% ipython --no-banner

In [1]: import numpy as np

In [2]: import numpy.linalg as la

In [3]: np.set_printoptions(suppress=True, linewidth=140)

In [4]: X = 2 * np.eye(8) + np.ones((8, 8))

In [5]: X
Out[5]: 
array([[3., 1., 1., 1., 1., 1., 1., 1.],
       [1., 3., 1., 1., 1., 1., 1., 1.],
       [1., 1., 3., 1., 1., 1., 1., 1.],
       [1., 1., 1., 3., 1., 1., 1., 1.],
       [1., 1., 1., 1., 3., 1., 1., 1.],
       [1., 1., 1., 1., 1., 3., 1., 1.],
       [1., 1., 1., 1., 1., 1., 3., 1.],
       [1., 1., 1., 1., 1., 1., 1., 3.]])

In [6]: # symmetric, so the eigenvalues are real

In [7]: u = np.array([2, 5, 3, 0, 0, 3, 2, 0])

In [8]: out = X + np.outer(u, np.eye(8)[7])

In [9]: print(out)
[[3. 1. 1. 1. 1. 1. 1. 3.]
 [1. 3. 1. 1. 1. 1. 1. 6.]
 [1. 1. 3. 1. 1. 1. 1. 4.]
 [1. 1. 1. 3. 1. 1. 1. 1.]
 [1. 1. 1. 1. 3. 1. 1. 1.]
 [1. 1. 1. 1. 1. 3. 1. 4.]
 [1. 1. 1. 1. 1. 1. 3. 3.]
 [1. 1. 1. 1. 1. 1. 1. 3.]]

In [10]: la.matrix_rank(la.inv(out) - la.inv(X), tol=1e-8)
Out[10]: np.int64(1)

In [11]: la.matrix_rank(out - X)
Out[11]: np.int64(1)

In [12]: mat = np.load("case12.npy")

In [13]: mat
Out[13]: 
array([[0, 5, 3, 1, 5, 1, 4, 1],
       [2, 0, 4, 3, 2, 0, 4, 0],
       [5, 5, 0, 1, 0, 5, 0, 1],
       [5, 3, 4, 0, 2, 5, 0, 5],
       [3, 5, 2, 0, 0, 4, 3, 4],
       [5, 4, 5, 2, 5, 5, 1, 5],
       [2, 1, 0, 0, 2, 0, 1, 2],
       [1, 3, 0, 2, 5, 0, 4, 1]])

In [14]: w1 = np.array([[3, -3, 0, 3, -1, -2],
    ...:     [5, 3, 0, 5, 2, 4],
    ...:     [5, 2, -2, -3, 5, 0],
    ...:     [-2, 5, -1, -3, -2, -3],
    ...:     [-2, -4, 5, 5, 5, 1],
    ...:     [-1, 0, -5, 2, -2, 2],
    ...:     [-5, -3, 3, 3, -4, -1],
    ...:     [0, 1, 4, -2, 0, -4]])

In [15]: b = np.array([1, 0, 2, 2, 0, -2])

In [16]: hid = np.maximum(mat @ w1 + b, 0)

In [17]: (hid > 0).astype(int)
Out[17]: 
array([[1, 0, 1, 1, 1, 1],
       [0, 0, 1, 1, 1, 0],
       [1, 1, 0, 1, 0, 1],
       [1, 0, 0, 1, 1, 0],
       [1, 1, 1, 1, 0, 1],
       [1, 0, 1, 1, 1, 0],
       [1, 0, 1, 1, 1, 0],
       [0, 0, 1, 1, 1, 0]])

In [18]: hid
Out[18]: 
array([[ 8,  0, 31, 52, 30, 14],
       [ 0,  0, 13,  9,  6,  0],
       [34,  6,  0, 47,  0, 11],
       [42,  0,  0, 30, 21,  0],
       [26,  5,  3, 39,  0,  1],
       [37,  0, 13, 44, 35,  0],
       [ 3,  0, 23, 22,  6,  0],
       [ 0,  0, 41, 49, 10,  0]])

In [19]: print(np.round((hid > 0).mean(axis=0), 2))
[0.75 0.25 0.75 1.   0.75 0.38]

In [20]: W2 = np.array([[0, 1, 0], [-3, -2, 3], [2, 2, 3], [-3, -2, 0], [1, 2, 0], [2, 0, 2]])

In [21]: (hid @ W2).round(6).argmax(axis=1)
Out[21]: array([2, 2, 2, 1, 2, 1, 2, 2])

In [22]: w1 @ W2
Out[22]: 
array([[ -5,   1, -13],
       [-14,  -7,  17],
       [  4,  13,   0],
       [-16, -12,   6],
       [ 14,  16,   5],
       [-14, -19, -11],
       [  0,  -7,  -2],
       [  3,  10,   7]])
